$ ipython --no-banner

In [1]: import numpy as np

In [2]: from numpy import linalg as LA

In [3]: np.set_printoptions(precision=2, suppress=True, linewidth=100, floatmode="fixed")

In [4]: X = np.load("data.npy")

In [5]: X
Out[5]: 
array([[1, 2, 0, 0],
       [1, 5, 0, 0],
       [0, 0, 1, 2],
       [0, 0, 1, 5]])

In [6]: left, s, Vh = LA.svd(X)

In [7]: np.argmax(s[:-1] / (s[1:] + 1e-6)) + 1
Out[7]: np.int64(2)

In [8]: other = left[:, :2] @ np.diag(s[:2]) @ Vh[:2]

In [9]: round(float(np.abs(X - other).max()), 2)
Out[9]: 0.48

In [10]: other
Out[10]: 
array([[0.52, 2.12, 0.00, 0.00],
       [1.21, 4.95, 0.00, 0.00],
       [0.00, 0.00, 0.52, 2.12],
       [0.00, 0.00, 1.21, 4.95]])

In [11]: E = np.loadtxt("layer3.csv", delimiter=",")

In [12]: E
Out[12]: 
array([[1.00, 0.00, 0.00, 0.00, 0.00],
       [3.00, 1.00, 0.00, 0.00, 0.00],
       [3.00, 1.00, 1.00, 0.00, 0.00],
       [2.00, 3.00, 0.00, 1.00, 0.00],
       [0.00, 3.00, 3.00, 2.00, 1.00]])

In [13]: C2 = E.T @ E

In [14]: np.allclose(C2, C2.T)
Out[14]: True

In [15]: np.trace(C2), (E ** 2).sum()
Out[15]: (np.float64(59.0), np.float64(59.0))

In [16]: q, vecs = LA.qr(X[:, :3])[0], LA.qr(X[:, 3:])[0]

In [17]: s = LA.svd(q.T @ vecs, compute_uv=False)

In [18]: s
Out[18]: array([0.92])

In [19]: (s > 0.9).sum()
Out[19]: np.int64(1)

In [20]: np.degrees(np.arccos(s.clip(0, 1)))
Out[20]: array([23.20])

In [21]: np.allclose(E, E.T)
Out[21]: False

In [22]: E @ E
Out[22]: 
array([[ 1.00,  0.00,  0.00,  0.00,  0.00],
       [ 6.00,  1.00,  0.00,  0.00,  0.00],
       [ 9.00,  2.00,  1.00,  0.00,  0.00],
       [13.00,  6.00,  0.00,  1.00,  0.00],
       [22.00, 15.00,  6.00,  4.00,  1.00]])

In [23]: (E - E.T) / 2
Out[23]: 
array([[ 0.00, -1.50, -1.50, -1.00,  0.00],
       [ 1.50,  0.00, -0.50, -1.50, -1.50],
       [ 1.50,  0.50,  0.00,  0.00, -1.50],
       [ 1.00,  1.50,  0.00,  0.00, -1.00],
       [ 0.00,  1.50,  1.50,  1.00,  0.00]])

In [24]: np.round(LA.det(E), 2)
Out[24]: np.float64(1.0)

In [25]: [int(LA.matrix_rank(LA.matrix_power(E, p))) for p in range(1, 6)]
Out[25]: [5, 5, 5, 5, 5]

In [26]: E @ E
Out[26]: 
array([[ 1.00,  0.00,  0.00,  0.00,  0.00],
       [ 6.00,  1.00,  0.00,  0.00,  0.00],
       [ 9.00,  2.00,  1.00,  0.00,  0.00],
       [13.00,  6.00,  0.00,  1.00,  0.00],
       [22.00, 15.00,  6.00,  4.00,  1.00]])

In [27]: np.sort(LA.eigvals(E))
Out[27]: array([1.00, 1.00, 1.00, 1.00, 1.00])

In [28]: other = LA.inv(E)

In [29]: np.round(LA.det(E) * other, 2) + 0
Out[29]: 
array([[ 1.00,  0.00,  0.00,  0.00,  0.00],
       [-3.00,  1.00,  0.00,  0.00,  0.00],
       [ 0.00, -1.00,  1.00,  0.00,  0.00],
       [ 7.00, -3.00,  0.00,  1.00,  0.00],
       [-5.00,  6.00, -3.00, -2.00,  1.00]])

In [30]: np.round(LA.slogdet(E)[0], 2)
Out[30]: np.float64(1.0)

In [31]: round(LA.det(E) * LA.det(other), 2)
Out[31]: np.float64(1.0)

In [32]: np.round(LA.inv(other), 2) + 0
Out[32]: 
array([[1.00, 0.00, 0.00, 0.00, 0.00],
       [3.00, 1.00, 0.00, 0.00, 0.00],
       [3.00, 1.00, 1.00, 0.00, 0.00],
       [2.00, 3.00, 0.00, 1.00, 0.00],
       [0.00, 3.00, 3.00, 2.00, 1.00]])

In [33]: th = np.deg2rad(15)

In [34]: arr = np.eye(4)

In [35]: arr[np.ix_([3, 0], [3, 0])] = [[np.cos(th), -np.sin(th)], [np.sin(th), np.cos(th)]]

In [36]: arr
Out[36]: 
array([[ 0.97,  0.00,  0.00,  0.26],
       [ 0.00,  1.00,  0.00,  0.00],
       [ 0.00,  0.00,  1.00,  0.00],
       [-0.26,  0.00,  0.00,  0.97]])

In [37]: rng = np.random.default_rng(90)

In [38]: z = rng.permutation(4)

In [39]: z
Out[39]: array([1, 2, 3, 0])

In [40]: other = arr[z][:, z]

In [41]: round(float(LA.det(other)), 2), np.round(LA.det(arr[z]), 2)
Out[41]: (1.0, np.float64(-1.0))

In [42]: np.diag(other)
Out[42]: array([1.00, 1.00, 0.97, 0.97])

In [43]: data = np.loadtxt("block5.csv", delimiter=",")

In [44]: data
Out[44]: 
array([[ 1.00,  0.00,  0.00],
       [ 0.00,  0.97,  0.26],
       [ 0.00, -0.26,  0.97]])

In [45]: z = rng.permutation(3)

In [46]: z
Out[46]: array([1, 2, 0])

In [47]: other = data[z][:, z]

In [48]: other
Out[48]: 
array([[ 0.97,  0.26,  0.00],
       [-0.26,  0.97,  0.00],
       [ 0.00,  0.00,  1.00]])

In [49]: round(float(LA.det(other)), 2), round(LA.det(data[z]), 2)
Out[49]: (1.0, np.float64(1.0))

In [50]: np.sort(np.abs(LA.eigvals(other)))
Out[50]: array([1.00, 1.00, 1.00])

In [51]: np.round(data.T @ data, 2) + 0
Out[51]: 
array([[1.00, 0.00, 0.00],
       [0.00, 1.00, 0.00],
       [0.00, 0.00, 1.00]])

In [52]: data[:, 1] @ data[:, 0]
Out[52]: np.float64(0.0)

In [53]: P = np.triu(np.array([[8, -6, 2], [-4, -6, -7], [6, 1, -6]]), 1) + np.eye(3)

In [54]: other = P @ data @ LA.inv(P)

In [55]: round(np.trace(other), 2), np.round(np.trace(data), 2)
Out[55]: (np.float64(2.93), np.float64(2.93))

In [56]: LA.matrix_rank(other)
Out[56]: np.int64(3)

In [57]: feats = np.array([[5.0, 1.0, 0.0, 0.0],
    ...:     [0.0, 5.0, 1.0, 0.0],
    ...:     [0.0, 0.0, 5.0, 1.0],
    ...:     [0.0, 0.0, 0.0, 5.0]])

In [58]: P = np.triu(np.array([[3, -8, 9, -3], [3, -5, 9, -5], [-4, 5, 8, -1], [1, 2, 7, 8]]), 1) + np.eye(4)

In [59]: other = P @ feats @ LA.inv(P)

In [60]: round(float(LA.det(other)), 2)
Out[60]: 625.0

In [61]: other
Out[61]: 
array([[  5.00,   1.00, -17.00,  -3.00],
       [  0.00,   5.00,   1.00,  10.00],
       [  0.00,   0.00,   5.00,   1.00],
       [  0.00,   0.00,   0.00,   5.00]])

In [62]: LA.matrix_rank(feats - feats[0, 0] * np.eye(4))
Out[62]: np.int64(3)

In [63]: [int(LA.matrix_rank(LA.matrix_power(feats, p))) for p in range(1, 5)]
Out[63]: [4, 4, 4, 4]

In [64]: LA.matrix_power(feats - np.diag(np.diag(feats)), 4)
Out[64]: 
array([[0.00, 0.00, 0.00, 0.00],
       [0.00, 0.00, 0.00, 0.00],
       [0.00, 0.00, 0.00, 0.00],
       [0.00, 0.00, 0.00, 0.00]])

In [65]: np.prod(np.diag(feats)), round(float(LA.det(feats)), 2)
Out[65]: (np.float64(625.0), 625.0)

In [66]: W0 = np.load("dump.npy")

In [67]: W0
Out[67]: 
array([[ 3,  1, -3],
       [ 1,  3,  1],
       [-3,  1,  3]])

In [68]: # symmetric, so the eigenvalues are real

In [69]: C2 = W0.T @ W0

In [70]: LA.matrix_rank(C2)
Out[70]: np.int64(3)

In [71]: LA.svd(W0, compute_uv=False) ** 2
Out[71]: array([36.00, 12.68,  0.32])

In [72]: (W0 @ W0.T).shape
Out[72]: (3, 3)

In [73]: np.kron(np.eye(2, dtype=int), W0)
Out[73]: 
array([[ 3,  1, -3,  0,  0,  0],
       [ 1,  3,  1,  0,  0,  0],
       [-3,  1,  3,  0,  0,  0],
       [ 0,  0,  0,  3,  1, -3],
       [ 0,  0,  0,  1,  3,  1],
       [ 0,  0,  0, -3,  1,  3]])

In [74]: round(float(LA.det(W0[::-1])), 2)
Out[74]: 12.0

In [75]: LA.eigvals(W0)
Out[75]: array([-0.56,  6.00,  3.56])

In [76]: np.round(LA.det(W0.T), 2)
Out[76]: np.float64(-12.0)

In [77]: np.einsum("ii->", W0)
Out[77]: np.int64(9)

In [78]: np.einsum("ij,ji->", W0, W0)
Out[78]: np.int64(49)

In [79]: u = np.array([3, -1, 1])

In [80]: np.correlate(W0[1], W0[2], "full")
Out[80]: array([ 3, 10,  3, -8, -3])

In [81]: np.polyval(u, W0[1])
Out[81]: array([ 3, 25,  3])

In [82]: np.convolve(W0[1], u)
Out[82]: array([3, 8, 1, 2, 1])

In [83]: other = np.array([[-4, 2], [4, 1]])

In [84]: cent = np.array([[3]])

In [85]: K = np.block([[other, np.zeros((2, 1))], [np.zeros((1, 2)), cent]])

In [86]: K
Out[86]: 
array([[-4.00,  2.00,  0.00],
       [ 4.00,  1.00,  0.00],
       [ 0.00,  0.00,  3.00]])

In [87]: other = LA.inv(K)

In [88]: LA.det(K) * other
Out[88]: 
array([[  3.00,  -6.00,   0.00],
       [-12.00, -12.00,  -0.00],
       [ -0.00,  -0.00, -12.00]])

In [89]: round(float(LA.cond(K)), 2)
Out[89]: 2.72

In [90]: np.round(LA.det(K) * LA.det(other), 2)
Out[90]: np.float64(1.0)

In [91]: round(float(LA.slogdet(K)[0]), 2)
Out[91]: -1.0

In [92]: LA.inv(other)
Out[92]: 
array([[-4.00,  2.00,  0.00],
       [ 4.00,  1.00,  0.00],
       [ 0.00,  0.00,  3.00]])

In [93]: q, vecs = LA.qr(K[:, :2])[0], LA.qr(K[:, 2:])[0]

In [94]: s = LA.svd(q.T @ vecs, compute_uv=False)

In [95]: np.degrees(np.arccos(s.clip(0, 1)))
Out[95]: array([90.00])

In [96]: round(float(LA.norm(q @ q.T - vecs @ vecs.T, 2)), 2)
Out[96]: 1.0

In [97]: np.flatnonzero(LA.matrix_power((K != 0) + (K.T != 0) + np.eye(3), 3)[2])
Out[97]: array([2])

In [98]: K @ K
Out[98]: 
array([[ 24.00,  -6.00,   0.00],
       [-12.00,   9.00,   0.00],
       [  0.00,   0.00,   9.00]])

In [99]: (LA.matrix_power((K != 0) + (K.T != 0) + np.eye(3), 3) > 0).astype(int)
Out[99]: 
array([[1, 1, 0],
       [1, 1, 0],
       [0, 0, 1]])

In [100]: np.sort(LA.eigvals(K).real)
Out[100]: array([-5.27,  2.27,  3.00])

In [101]: round(LA.det(K), 2)
Out[101]: np.float64(-36.0)

In [102]: M = np.load("m.npy")

In [103]: M
Out[103]: 
array([[-1.00,  1.00,  0.00],
       [ 0.00, -1.00,  1.00],
       [ 0.00,  0.00, -1.00]])

In [104]: u = np.array([-2, -3])

In [105]: np.convolve(M[0], u)
Out[105]: array([ 2.00,  1.00, -3.00,  0.00])

In [106]: np.array([np.convolve(row, u, "same") for row in M])
Out[106]: 
array([[ 2.00,  1.00, -3.00],
       [ 0.00,  2.00,  1.00],
       [ 0.00,  0.00,  2.00]])

In [107]: np.cross(M[0, :3], M[2, :3])
Out[107]: array([-1.00, -1.00, -0.00])

In [108]: np.correlate(M[0], M[2], "full")
Out[108]: array([ 1.00, -1.00,  0.00,  0.00,  0.00])

In [109]: LA.matrix_power(M - np.diag(np.diag(M)), 3)
Out[109]: 
array([[0.00, 0.00, 0.00],
       [0.00, 0.00, 0.00],
       [0.00, 0.00, 0.00]])

In [110]: q, vecs = LA.qr(M[:, :1])[0], LA.qr(M[:, 1:])[0]

In [111]: s = LA.svd(q.T @ vecs, compute_uv=False)

In [112]: (s > 0.9).sum()
Out[112]: np.int64(0)

In [113]: s
Out[113]: array([0.82])

In [114]: np.sort(np.abs(LA.eigvals(M)))
Out[114]: array([1.00, 1.00, 1.00])

In [115]: (M + M.T) / 2
Out[115]: 
array([[-1.00,  0.50,  0.00],
       [ 0.50, -1.00,  0.50],
       [ 0.00,  0.50, -1.00]])

In [116]: assert M == M.T
ValueError: The truth value of an array with more than one element is ambiguous. Use a.any() or a.all()


In [117]: M.inv()
AttributeError: 'numpy.ndarray' object has no attribute 'inv'


In [118]: (M - M.T) / 2
Out[118]: 
array([[ 0.00,  0.50,  0.00],
       [-0.50,  0.00,  0.50],
       [ 0.00, -0.50,  0.00]])

In [119]: np.allclose(M, M.T)
Out[119]: False
